$ ipython --no-banner

In [1]: import numpy as np

In [2]: np.set_printoptions(precision=1, suppress=True, linewidth=200)

In [3]: B = np.array([[1, 0, 0, 0], [1, 1, 0, 1], [1, 2, 2, 1], [0, 2, 0, 2]])

In [4]: feats = B + B.T

In [5]: print(feats)
[[2 1 1 0]
 [1 2 2 3]
 [1 2 4 1]
 [0 3 1 4]]

In [6]: # symmetric

In [7]: u = np.array([-2, -1, -1])

In [8]: np.polyval(u, feats[1])
Out[8]: array([ -4, -11, -11, -22])

In [9]: print(np.array([np.convolve(row, u, "same") for row in feats]))
[[ -4  -5  -2  -1]
 [ -5  -7 -10  -5]
 [ -5 -11  -8  -5]
 [ -6  -5 -12  -5]]

In [10]: ev, V = np.linalg.eig(feats)

In [11]: ev
Out[11]: array([ 7.6,  3.4,  1.6, -0.6])

In [12]: print(np.round(feats @ V[:, 0] - ev[0] * V[:, 0], 1) + 0)
[0. 0. 0. 0.]

In [13]: print(np.sort(np.linalg.eigvals(feats.T)))
[-0.6  1.6  3.4  7.6]

In [14]: x0 = np.array([-2, -1, 2, 1])

In [15]: h = np.maximum(feats @ x0, 0)

In [16]: h
Out[16]: array([0, 3, 5, 3])

In [17]: def softmax(z):
    ...:     e = np.exp(z - z.max(axis=-1, keepdims=True))
    ...:     return e / e.sum(axis=-1, keepdims=True)
    ...: 

In [18]: softmax(feats[1])
Out[18]: array([0.1, 0.2, 0.2, 0.5])

In [19]: softmax(feats[1] + -2)
Out[19]: array([0.1, 0.2, 0.2, 0.5])

In [20]: softmax(feats).sum(axis=1)
Out[20]: array([1., 1., 1., 1.])

In [21]: S = feats @ feats.T / np.sqrt(4)

In [22]: np.round(softmax(S), 1) + 0
Out[22]: 
array([[0.2, 0.2, 0.5, 0.1],
       [0. , 0.2, 0.1, 0.7],
       [0. , 0. , 0.9, 0. ],
       [0. , 0. , 0. , 1. ]])

In [23]: np.round(softmax(S + np.triu(np.full(S.shape, -np.inf), 1)), 1) + 0
Out[23]: 
array([[1., 0., 0., 0.],
       [0., 1., 0., 0.],
       [0., 0., 1., 0.],
       [0., 0., 0., 1.]])

In [24]: softmax(S).round(6).argmax(axis=1)
Out[24]: array([2, 3, 2, 3])

In [25]: print(np.poly(feats))
[  1. -12.  36. -16. -24.]

In [26]: round(np.linalg.eigvals(feats).sum().real, 1)
Out[26]: np.float64(12.0)

In [27]: print(np.linalg.eigvals(feats))
[ 7.6  3.4  1.6 -0.6]

In [28]: print(np.einsum("ij,ji->", feats, feats))
72

In [29]: M = np.loadtxt("test7.csv", delimiter=",")

In [30]: M
Out[30]: 
array([[1. , 0.7, 0.5],
       [0.7, 1. , 0.7],
       [0.5, 0.7, 1. ]])

In [31]: # symmetric

In [32]: O = M.astype(float).copy()

In [33]: for j in range(3):
    ...:     O[:, j] -= O[:, :j] @ (O[:, :j].T @ O[:, j])
    ...:     O[:, j] /= np.linalg.norm(O[:, j])
    ...: 

In [34]: O.round(1) + 0
Out[34]: 
array([[ 0.8, -0.7,  0. ],
       [ 0.5,  0.6, -0.6],
       [ 0.4,  0.4,  0.8]])

In [35]: W0 = np.load("dump.npy")

In [36]: W0
Out[36]: 
array([[1. , 0.2, 0. ],
       [0.2, 1. , 0.2],
       [0. , 0.2, 1. ]])

In [37]: B = np.linalg.inv(W0)

In [38]: round(float(np.linalg.slogdet(W0)[0]), 1)
Out[38]: 1.0

In [39]: (np.abs(B) > 1e-9).astype(int)
Out[39]: 
array([[1, 1, 1],
       [1, 1, 1],
       [1, 1, 1]])

In [40]: np.round(np.linalg.cond(W0), 1)
Out[40]: np.float64(1.8)

In [41]: x0 = np.ones(3)

In [42]: for _ in range(7):
    ...:     x0 = W0 @ x0
    ...:     x0 /= np.linalg.norm(x0)
    ...:     print(round(x0 @ W0 @ x0, 1))
    ...: 
1.3
1.3
1.3
1.3
1.3
1.3
1.3

In [43]: round(float(np.linalg.eigvalsh(W0)[-1]), 1)
Out[43]: 1.3

In [44]: ev, V = np.linalg.eig(W0)

In [45]: np.round(W0 @ V[:, 0] - ev[0] * V[:, 0], 1) + 0
Out[45]: array([0., 0., 0.])

In [46]: np.sort(np.linalg.eigvals(W0 @ W0))
Out[46]: array([0.5, 1. , 1.6])

In [47]: ev, V = np.linalg.eigh(W0)

In [48]: x0 = np.array([2, 0, 0])

In [49]: np.round(V * np.abs(ev) @ V.T, 1) + 0
Out[49]: 
array([[1. , 0.2, 0. ],
       [0.2, 1. , 0.2],
       [0. , 0.2, 1. ]])

In [50]: (np.sign(V[:, -1].round(6)) == np.sign(V[0, -1].round(6))).astype(int)
Out[50]: array([1, 1, 1])

In [51]: np.linalg.eigvalsh(W0[1:, 1:])
Out[51]: array([0.8, 1.2])

In [52]: x0 @ W0 @ x0
Out[52]: np.float64(4.0)

In [53]: print(np.abs(W0).sum(axis=1).max(), round(np.abs(ev).max(), 1))
1.4 1.3

In [54]: x0 @ W0 @ x0 / (x0 @ x0), np.round(ev[0], 1), round(ev[-1], 1)
Out[54]: (np.float64(1.0), np.float64(0.7), np.float64(1.3))

In [55]: rng = np.random.default_rng(2618)

In [56]: idx = rng.permutation(3)

In [57]: idx
Out[57]: array([2, 0, 1])

In [58]: B = W0[idx][:, idx]

In [59]: np.trace(B)
Out[59]: np.float64(3.0)

In [60]: data, _ = np.linalg.qr(np.array([[-1.3, 1.0, -0.2, 0.7],
    ...:     [-0.1, 0.6, 2.3, -0.5],
    ...:     [1.3, 1.0, 0.5, 0.9],
    ...:     [-0.1, -0.4, -0.7, 1.0]]))

In [61]: data
Out[61]: 
array([[-0.7, -0.6, -0.3,  0.1],
       [-0.1, -0.4,  0.9,  0.3],
       [ 0.7, -0.6, -0.3,  0.2],
       [-0.1,  0.3, -0.2,  1. ]])

In [62]: O = data.astype(float).copy()

In [63]: for j in range(4):
    ...:     O[:, j] -= O[:, :j] @ (O[:, :j].T @ O[:, j])
    ...:     O[:, j] /= np.linalg.norm(O[:, j])
    ...: 

In [64]: np.round(O.T @ data, 1) + 0
Out[64]: 
array([[1., 0., 0., 0.],
       [0., 1., 0., 0.],
       [0., 0., 1., 0.],
       [0., 0., 0., 1.]])

In [65]: print(np.round(O.T @ O, 1) + 0)
[[1. 0. 0. 0.]
 [0. 1. 0. 0.]
 [0. 0. 1. 0.]
 [0. 0. 0. 1.]]
